$ python3 -q
>>> import numpy as np
>>> import numpy.linalg as la
>>> np.set_printoptions(precision=1, suppress=True, linewidth=120)
>>> rng = np.random.default_rng(82248)
>>> idx = rng.integers(0, 2, 5)
>>> feats = np.triu((idx[:, None] == idx) & (rng.random((5, 5)) < 0.8), 1).astype(int)
>>> feats += feats.T
>>> feats
array([[0, 1, 0, 0, 0],
       [1, 0, 1, 0, 0],
       [0, 1, 0, 0, 0],
       [0, 0, 0, 0, 1],
       [0, 0, 0, 1, 0]])
>>> r = la.matrix_rank(feats)
>>> r
np.int64(4)
>>> N = la.svd(feats)[2][r:].T
>>> feats @ N
array([[0.],
       [0.],
       [0.],
       [0.],
       [0.]])
>>> [int(la.matrix_rank(feats[:, :j + 1])) for j in range(5)]
[1, 2, 2, 3, 4]
>>> K = np.load("run0.npy")
>>> K
array([[-1,  2, -3,  3,  0, -3, -3, -1,  0, -2],
       [-2, -1,  2, -3,  3,  0, -3, -3, -1,  0],
       [ 0, -2, -1,  2, -3,  3,  0, -3, -3, -1],
       [-1,  0, -2, -1,  2, -3,  3,  0, -3, -3],
       [-3, -1,  0, -2, -1,  2, -3,  3,  0, -3],
       [-3, -3, -1,  0, -2, -1,  2, -3,  3,  0],
       [ 0, -3, -3, -1,  0, -2, -1,  2, -3,  3],
       [ 3,  0, -3, -3, -1,  0, -2, -1,  2, -3],
       [-3,  3,  0, -3, -3, -1,  0, -2, -1,  2],
       [ 2, -3,  3,  0, -3, -3, -1,  0, -2, -1]])
>>> vec = np.array([-1, 2, 1, -2, -2, 0, 0, 1, 1, -2])
>>> h1 = np.maximum(K @ vec, 0)
>>> np.maximum(K @ (3 * vec), 0)
array([ 0,  0,  0,  0, 48,  0,  0, 27, 42,  3])
>>> K.T @ h1
array([ -61,   23,  -24, -101,  -70,   15,  -67,   11,    2,  -48])
>>> np.flatnonzero(h1 > 1e-9)
array([4, 7, 8, 9])
>>> O, R = la.qr(K)
>>> O.round(1) + 0
array([[-0.1,  0.3, -0.4,  0.4,  0. , -0.4, -0.6, -0.1,  0.1,  0.1],
       [-0.3, -0.2,  0.3, -0.4,  0.5,  0. , -0.4, -0.5, -0.1,  0. ],
       [ 0. , -0.3, -0.2,  0.3, -0.4,  0.5,  0. , -0.4, -0.5,  0.1],
       [-0.1,  0. , -0.3, -0.1,  0.3, -0.4,  0.5,  0. , -0.4,  0.5],
       [-0.4, -0.2,  0. , -0.2, -0.1,  0.3, -0.4,  0.6,  0. ,  0.4],
       [-0.4, -0.5, -0.2,  0.1, -0.2, -0.1,  0.3, -0.3,  0.6,  0. ],
       [ 0. , -0.4, -0.5, -0.2,  0.1, -0.2, -0.1,  0.3, -0.3, -0.6],
       [ 0.4,  0. , -0.5, -0.6, -0.2,  0.1, -0.2, -0.2,  0.3,  0.2],
       [-0.4,  0.4,  0. , -0.4, -0.6, -0.2,  0.1, -0.1, -0.2, -0.2],
       [ 0.3, -0.4,  0.4,  0. , -0.4, -0.6, -0.2,  0. , -0.1,  0.2]])
>>> np.round(O @ R, 1) + 0
array([[-1.,  2., -3.,  3.,  0., -3., -3., -1.,  0., -2.],
       [-2., -1.,  2., -3.,  3.,  0., -3., -3., -1.,  0.],
       [ 0., -2., -1.,  2., -3.,  3.,  0., -3., -3., -1.],
       [-1.,  0., -2., -1.,  2., -3.,  3.,  0., -3., -3.],
       [-3., -1.,  0., -2., -1.,  2., -3.,  3.,  0., -3.],
       [-3., -3., -1.,  0., -2., -1.,  2., -3.,  3.,  0.],
       [ 0., -3., -3., -1.,  0., -2., -1.,  2., -3.,  3.],
       [ 3.,  0., -3., -3., -1.,  0., -2., -1.,  2., -3.],
       [-3.,  3.,  0., -3., -3., -1.,  0., -2., -1.,  2.],
       [ 2., -3.,  3.,  0., -3., -3., -1.,  0., -2., -1.]])
>>> np.abs(np.diag(R))
array([6.8, 6.8, 6.8, 6.6, 6.6, 6.6, 6.6, 6.4, 6.4, 6.4])
>>> O.shape, R.shape
((10, 10), (10, 10))
>>> R.round(1) + 0
array([[ 6.8, -0.4,  0.1,  1.5,  0.1,  0. ,  0.1,  1.5,  0.1, -0.4],
       [ 0. ,  6.8, -0.4,  0.2,  1.5,  0.1,  0. ,  0.2,  1.5,  0.1],
       [ 0. ,  0. ,  6.8, -0.5,  0.2,  1.5,  0.1,  0. ,  0.2,  1.5],
       [ 0. ,  0. ,  0. ,  6.6, -0.5,  0.2,  1.5, -0.2, -0.1,  0.4],
       [ 0. ,  0. ,  0. ,  0. ,  6.6, -0.5,  0.3,  1.4, -0.2,  0. ],
       [ 0. ,  0. ,  0. ,  0. ,  0. ,  6.6, -0.5,  0.3,  1.4, -0.2],
       [ 0. ,  0. ,  0. ,  0. ,  0. ,  0. ,  6.6, -0.5,  0.3,  1.4],
       [ 0. ,  0. ,  0. ,  0. ,  0. ,  0. ,  0. ,  6.4, -0.6,  0.4],
       [ 0. ,  0. ,  0. ,  0. ,  0. ,  0. ,  0. ,  0. ,  6.4, -0.5],
       [ 0. ,  0. ,  0. ,  0. ,  0. ,  0. ,  0. ,  0. ,  0. , -6.4]])
>>> round(float(np.trace(O @ O.T)), 1)
10.0
>>> Uu, sv, Vh = la.svd(feats)
>>> np.argmax(sv[:-1] / (sv[1:] + 1e-6)) + 1
np.int64(4)
>>> M2 = Uu[:, :4] @ np.diag(sv[:4]) @ Vh[:4]
>>> la.matrix_rank(feats, rtol=0.05)
np.int64(4)
>>> np.round(la.norm(feats - M2) / la.norm(feats), 1)
np.float64(0.0)
>>> la.matrix_rank(M2)
np.int64(4)
>>> np.round(la.norm(feats - M2, 2), 1), sv[4]
(np.float64(0.0), np.float64(0.0))
>>> np.sort(np.abs(la.eigvals(K)))
array([5.2, 5.2, 5.8, 5.8, 6. , 7.5, 7.5, 7.9, 7.9, 8. ])
>>> (K + K.T) / 2
array([[-1. ,  0. , -1.5,  1. , -1.5, -3. , -1.5,  1. , -1.5,  0. ],
       [ 0. , -1. ,  0. , -1.5,  1. , -1.5, -3. , -1.5,  1. , -1.5],
       [-1.5,  0. , -1. ,  0. , -1.5,  1. , -1.5, -3. , -1.5,  1. ],
       [ 1. , -1.5,  0. , -1. ,  0. , -1.5,  1. , -1.5, -3. , -1.5],
       [-1.5,  1. , -1.5,  0. , -1. ,  0. , -1.5,  1. , -1.5, -3. ],
       [-3. , -1.5,  1. , -1.5,  0. , -1. ,  0. , -1.5,  1. , -1.5],
       [-1.5, -3. , -1.5,  1. , -1.5,  0. , -1. ,  0. , -1.5,  1. ],
       [ 1. , -1.5, -3. , -1.5,  1. , -1.5,  0. , -1. ,  0. , -1.5],
       [-1.5,  1. , -1.5, -3. , -1.5,  1. , -1.5,  0. , -1. ,  0. ],
       [ 0. , -1.5,  1. , -1.5, -3. , -1.5,  1. , -1.5,  0. , -1. ]])
>>> arr = np.array([[-3, -3, 3, -2, 2],
...     [3, 3, -1, -1, 2],
...     [0, 1, 0, 0, 2],
...     [1, 2, -2, 1, -1],
...     [0, -3, 0, 0, -3],
...     [3, -1, 2, -1, 3],
...     [1, -2, 3, -1, -3],
...     [0, -3, -2, 2, 1],
...     [-3, 3, 0, -1, 3]])
>>> arr[6] = arr[2]
>>> arr
array([[-3, -3,  3, -2,  2],
       [ 3,  3, -1, -1,  2],
       [ 0,  1,  0,  0,  2],
       [ 1,  2, -2,  1, -1],
       [ 0, -3,  0,  0, -3],
       [ 3, -1,  2, -1,  3],
       [ 0,  1,  0,  0,  2],
       [ 0, -3, -2,  2,  1],
       [-3,  3,  0, -1,  3]])
>>> la.norm(arr, axis=0)
array([6.1, 7.2, 4.7, 3.5, 6.7])
>>> round(la.norm(arr, 1), 1), round(la.norm(arr, np.inf), 1)
(np.float64(20.0), np.float64(13.0))
>>> round(la.norm(arr, "nuc"), 1)
np.float64(26.1)
>>> m1 = np.load("dump.npy")
>>> m1
array([[-0.6, -1. ,  0. ],
       [ 0.4,  1. ,  0.9],
       [ 0. ,  0.6,  0.6],
       [-0.4, -0.9, -0.5],
       [-0.7, -0.9,  0.6],
       [-0.6, -0.9,  0.5],
       [-0.9, -1. ,  0.9],
       [ 0.6,  0.8, -0.6],
       [-0.7, -1. , -0.3],
       [-0.5, -0.4,  0.8],
       [ 0.5,  0.3, -0.8],
       [-0.1, -0.1,  0.3],
       [ 0.9,  1. , -0.8],
       [ 0.4,  0.7, -0.4],
       [ 0.6,  0.9, -0.6],
       [ 0. , -0.5, -0.3]])
>>> basis = m1[[0, 11]].astype(float)
>>> for _ in range(5):
...     idx = la.norm(m1[:, None] - basis, axis=-1).argmin(axis=1)
...     basis = np.array([m1[idx == j].mean(axis=0) for j in range(2)])
... 
>>> idx
array([0, 1, 1, 0, 0, 0, 0, 1, 0, 0, 1, 0, 1, 1, 1, 0])
>>> basis[1] - basis[0]
array([ 1. ,  1.5, -0.5])
>>> basis
array([[-0.5, -0.7,  0.2],
       [ 0.5,  0.8, -0.2]])
>>> np.abs(basis[1] - basis[0]).argmax()
np.int64(1)
